$ python -q
>>> import numpy as np
>>> from numpy import linalg as LA
>>> np.set_printoptions(precision=1, suppress=True, linewidth=140)
>>> def tidy(a):
...     return np.round(a, 1) + 0
... 
>>> X = np.load("layer3.npy")
>>> X
array([[ 0,  0,  5,  5,  0, 10,  5,  0],
       [ 0,  0,  4,  4,  0,  8,  4,  0],
       [ 0,  0, -3, -3,  0, -6, -3,  0],
       [ 0,  0,  1,  1,  0,  2,  1,  0],
       [ 0,  0, -4, -4,  0, -8, -4,  0]])
>>> x = np.array([4, -5, 2, 0, 3, -2, -5, -2])
>>> a = np.maximum(X @ x, 0)
>>> np.maximum(X @ x, 0) - np.maximum(-X @ x, 0)
array([-35, -28,  21,  -7,  28])
>>> X.T @ a
array([   0,    0, -175, -175,    0, -350, -175,    0])
>>> np.maximum(X @ (3 * x), 0)
array([ 0,  0, 63,  0, 84])
>>> tidy(np.tanh(X @ x))
array([-1., -1.,  1., -1.,  1.])
>>> Z = np.array([[5, 4, -5, -5, 2], [3, -3, -3, 1, -2]])
>>> rng = np.random.default_rng(38713)
>>> J = rng.normal(size=(28, 2)) @ Z + np.array([-5, 3, -5, 0, 3])
>>> tidy(J)
array([[-10.3,   6.6,   0.3,  -0.5,   5.6],
       [ -4.5,   2. ,  -5.5,   0.5,   2.4],
       [-12.6,  -0.3,   2.6,   5.5,   1.6],
       [ -2.9,   6.3,  -7.1,  -3.3,   4.8],
       [ -4.4,   5.3,  -5.6,  -1.9,   4.3],
       [ -3.9,   0.1,  -6.1,   1.7,   1.2],
       [ -9.4,  -3.7,  -0.6,   6.8,  -0.7],
       [ -7.5,   5.2,  -2.5,  -0.6,   4.5],
       [  3.8,   1.7, -13.8,  -2.6,   1.6],
       [-10.7,  -2.3,   0.7,   6.3,   0.3],
       [ -0.2,   2.2,  -9.8,  -1.3,   2.1],
       [  3. ,   3.2, -13. ,  -3.4,   2.5],
       [ -4.3,   9. ,  -5.7,  -4.7,   6.5],
       [-13. ,   1.3,   3. ,   4.5,   2.6],
       [ -6.7,   3.2,  -3.3,   0.6,   3.2],
       [ -6. ,  -8.1,  -4. ,   8.6,  -3.5],
       [ -3.5,  -1.6,  -6.5,   2.8,   0.1],
       [ -3. ,   5.2,  -7. ,  -2.4,   4.2],
       [-18.6,   2. ,   8.6,   6.3,   3.4],
       [ -3.2,  -2.9,  -6.8,   3.6,  -0.6],
       [  0.4,   6.7, -10.4,  -5. ,   4.8],
       [-13.2,   5.4,   3.2,   1.6,   5. ],
       [ -8.4,   2.2,  -1.6,   2. ,   2.8],
       [ -1.7,   0. ,  -8.3,   0.9,   1. ],
       [ -7.6,  -0.6,  -2.4,   3.7,   1.1],
       [ -4.4,   6.6,  -5.6,  -2.9,   5.1],
       [ -9.4,  10.2,  -0.6,  -3.5,   7.6],
       [ -8.8,   1.6,  -1.2,   2.6,   2.4]])
>>> Xc = J - J.mean(axis=1)
Traceback (most recent call last):
  File "<python-input-16>", line 1, in <module>
    Xc = J - J.mean(axis=1)
         ~~^~~~~~~~~~~~~~~~
ValueError: operands could not be broadcast together with shapes (28,5) (28,) 
>>> Xc = J - J.mean(axis=0)
>>> Uu, sigma, vt = LA.svd(Xc, full_matrices=False)
>>> np.abs(Uu[:, 0]).argmax()
np.int64(18)
>>> np.abs(vt[0]).argmax()
np.int64(0)
>>> (np.sign(Uu[:, 0]) == np.sign(Uu[0, 0])).astype(int)
array([1, 0, 1, 0, 0, 0, 1, 1, 0, 1, 0, 0, 0, 1, 1, 1, 0, 0, 1, 0, 0, 1, 1, 0, 1, 0, 1, 1])
>>> tidy(vt[0] * np.sign(vt[0, np.abs(vt[0]).argmax()]))
array([ 0.6,  0.2, -0.6, -0.4,  0.1])
>>> LA.matrix_rank(Xc)
np.int64(2)
>>> np.searchsorted(np.cumsum(sigma ** 2) / (sigma ** 2).sum(), 0.9) + 1
np.int64(2)
>>> Uu, sigma, vt = LA.svd(J)
>>> np.argmax(sigma[:-1] / (sigma[1:] + 1e-6)) + 1
np.int64(3)
>>> tidy(sigma)
array([46.2, 38.8, 25. ,  0. ,  0. ])
>>> out = Uu[:, :3] @ np.diag(sigma[:3]) @ vt[:3]
>>> tidy(LA.norm(J - out, 2)), tidy(sigma[3])
(np.float64(0.0), np.float64(0.0))
>>> LA.matrix_rank(J, rtol=0.05)
np.int64(3)
>>> tidy(out)
array([[-10.3,   6.6,   0.3,  -0.5,   5.6],
       [ -4.5,   2. ,  -5.5,   0.5,   2.4],
       [-12.6,  -0.3,   2.6,   5.5,   1.6],
       [ -2.9,   6.3,  -7.1,  -3.3,   4.8],
       [ -4.4,   5.3,  -5.6,  -1.9,   4.3],
       [ -3.9,   0.1,  -6.1,   1.7,   1.2],
       [ -9.4,  -3.7,  -0.6,   6.8,  -0.7],
       [ -7.5,   5.2,  -2.5,  -0.6,   4.5],
       [  3.8,   1.7, -13.8,  -2.6,   1.6],
       [-10.7,  -2.3,   0.7,   6.3,   0.3],
       [ -0.2,   2.2,  -9.8,  -1.3,   2.1],
       [  3. ,   3.2, -13. ,  -3.4,   2.5],
       [ -4.3,   9. ,  -5.7,  -4.7,   6.5],
       [-13. ,   1.3,   3. ,   4.5,   2.6],
       [ -6.7,   3.2,  -3.3,   0.6,   3.2],
       [ -6. ,  -8.1,  -4. ,   8.6,  -3.5],
       [ -3.5,  -1.6,  -6.5,   2.8,   0.1],
       [ -3. ,   5.2,  -7. ,  -2.4,   4.2],
       [-18.6,   2. ,   8.6,   6.3,   3.4],
       [ -3.2,  -2.9,  -6.8,   3.6,  -0.6],
       [  0.4,   6.7, -10.4,  -5. ,   4.8],
       [-13.2,   5.4,   3.2,   1.6,   5. ],
       [ -8.4,   2.2,  -1.6,   2. ,   2.8],
       [ -1.7,   0. ,  -8.3,   0.9,   1. ],
       [ -7.6,  -0.6,  -2.4,   3.7,   1.1],
       [ -4.4,   6.6,  -5.6,  -2.9,   5.1],
       [ -9.4,  10.2,  -0.6,  -3.5,   7.6],
       [ -8.8,   1.6,  -1.2,   2.6,   2.4]])
>>> tidy(LA.norm(J - out) / LA.norm(J))
np.float64(0.0)
